$ ipython --no-banner

In [1]: import numpy as np

In [2]: np.set_printoptions(precision=1, suppress=True, linewidth=200, legacy="1.25")

In [3]: feats = np.load("data.npy")

In [4]: feats
Out[4]: 
array([[ 3, 10,  5,  1],
       [ 2,  0,  0,  4],
       [ 4, 10,  5,  4]])

In [5]: np.linalg.norm(feats, axis=0)
Out[5]: array([ 5.4, 14.1,  7.1,  5.7])

In [6]: round(float(np.linalg.norm(feats) ** 2 / np.linalg.norm(feats, 2) ** 2), 1)
Out[6]: 1.1

In [7]: m1 = np.load("m.npy")

In [8]: m1
Out[8]: 
array([[ 2, -3,  0,  0,  0,  0],
       [ 3, -5,  0,  0,  0,  0],
       [ 2, -1,  0,  0,  0,  0],
       [ 0,  0,  2, -3,  0,  0],
       [ 0,  0,  3, -5,  0,  0],
       [ 0,  0,  2, -1,  0,  0],
       [ 0,  0,  0,  0,  2, -3],
       [ 0,  0,  0,  0,  3, -5],
       [ 0,  0,  0,  0,  2, -1]])

In [9]: x = np.array([2, 1, 2, 1, 2, 0])

In [10]: y = m1 @ x

In [11]: y
Out[11]: array([1, 1, 3, 1, 1, 3, 4, 6, 4])

In [12]: np.round(np.linalg.pinv(m1) @ m1, 1) + 0
Out[12]: 
array([[1., 0., 0., 0., 0., 0.],
       [0., 1., 0., 0., 0., 0.],
       [0., 0., 1., 0., 0., 0.],
       [0., 0., 0., 1., 0., 0.],
       [0., 0., 0., 0., 1., 0.],
       [0., 0., 0., 0., 0., 1.]])

In [13]: np.round(np.linalg.lstsq(m1, y)[0], 1) + 0
Out[13]: array([2., 1., 2., 1., 2., 0.])

In [14]: rng = np.random.default_rng(270)

In [15]: y = y + 0.1 * rng.normal(size=9)

In [16]: y
Out[16]: array([1. , 1.2, 2.9, 1. , 1. , 2.9, 4.2, 5.9, 4.1])

In [17]: b, *_ = np.linalg.lstsq(m1, y)

In [18]: np.round(m1.T @ (y - m1 @ b), 1) + 0
Out[18]: array([0., 0., 0., 0., 0., 0.])

In [19]: b.round()
Out[19]: array([2., 1., 2., 1., 2., 0.])

In [20]: b
Out[20]: array([1.9, 0.9, 2. , 1. , 2.1, 0.1])

In [21]: Q, _ = np.linalg.qr(np.array([[-1.5, 0.9], [0.9, 0.0]]))

In [22]: A = 3 * Q

In [23]: A
Out[23]: 
array([[-2.6,  1.5],
       [ 1.5,  2.6]])

In [24]: evals, V = np.linalg.eig(A)

In [25]: evals
Out[25]: array([-3.,  3.])

In [26]: round(float(np.prod(evals)), 1)
Out[26]: -9.0

In [27]: np.sort(np.linalg.eigvals(A @ A))
Out[27]: array([9., 9.])

In [28]: F = np.load("x.npy")

In [29]: F
Out[29]: 
array([[ 2,  2, -2, -1],
       [ 2, -2, -2,  1],
       [ 0,  2,  0,  0],
       [ 8, -4, -8,  2]])

In [30]: Uu, sig, Vh = np.linalg.svd(F)

In [31]: V = Vh[:(sig > 1e-8).sum()]

In [32]: x = F[3] + -1 * F[0] + rng.integers(2) * np.eye(4)[0]

In [33]: x
Out[33]: array([ 6., -6., -6.,  3.])

In [34]: np.diag(V.T @ V)
Out[34]: array([0.5, 1. , 0.5, 1. ])

In [35]: B = F[0, 0] * F[1:] - np.outer(F[1:, 0], F[0])

In [36]: B
Out[36]: 
array([[  0,  -8,   0,   4],
       [  0,   4,   0,   0],
       [  0, -24,   0,  12]])

In [37]: np.flatnonzero(~B.round(6).any(axis=1))
Out[37]: array([], dtype=int64)

In [38]: sig = 20 * 0.5 ** np.arange(3)

In [39]: W0 = rng.normal(size=(16, 3)) * rng.permutation(sig)

In [40]: W0
Out[40]: 
array([[ -5. ,   1. ,  10.8],
       [ -1.2,  21.1,  -7.4],
       [ -4.2,   3.3, -36.4],
       [  2.3,   4.2,   7.8],
       [ -7.3,   3.7,  18.6],
       [ -3.4,  -0.8,   2.4],
       [ -8.6,  11.5,   8.6],
       [  1.9,  -2.2, -10.6],
       [  3.3,   2.3,  12.2],
       [  5.9,  14.1, -24.7],
       [ -6.9,  -1.2,  21.3],
       [  1.7,   7.2, -33.1],
       [  3.3,  -2.6,  42.5],
       [  0.9,   4.1,   1.5],
       [ -1.6,   4.2,  19.4],
       [ -1.8,  -3.5,   6.4]])

In [41]: Ac = W0 - W0.mean(axis=0)

In [42]: V = np.linalg.svd(Ac)[2][:1]

In [43]: B = Ac - Ac @ V.T @ V

In [44]: (Ac @ V.T).std(axis=0)
Out[44]: array([20.4])

In [45]: np.cov(Ac @ V.T, rowvar=False)
Out[45]: array(444.1)

In [46]: C2 = np.cov(W0, rowvar=False)

In [47]: C2
Out[47]: 
array([[ 18.5,   1.9, -17.9],
       [  1.9,  44.1, -55.7],
       [-17.9, -55.7, 435.5]])

In [48]: np.polyfit(W0[:, 1], W0[:, 2], 1)
Out[48]: array([-1.3,  7.7])

In [49]: np.argwhere(np.triu(np.abs(np.corrcoef(W0.T)) > 0.8, 1))
Out[49]: array([], shape=(0, 2), dtype=int64)

In [50]: C2.shape
Out[50]: (3, 3)

In [51]: np.linalg.eigvalsh(C2)[::-1]
Out[51]: array([444.1,  36.3,  17.8])
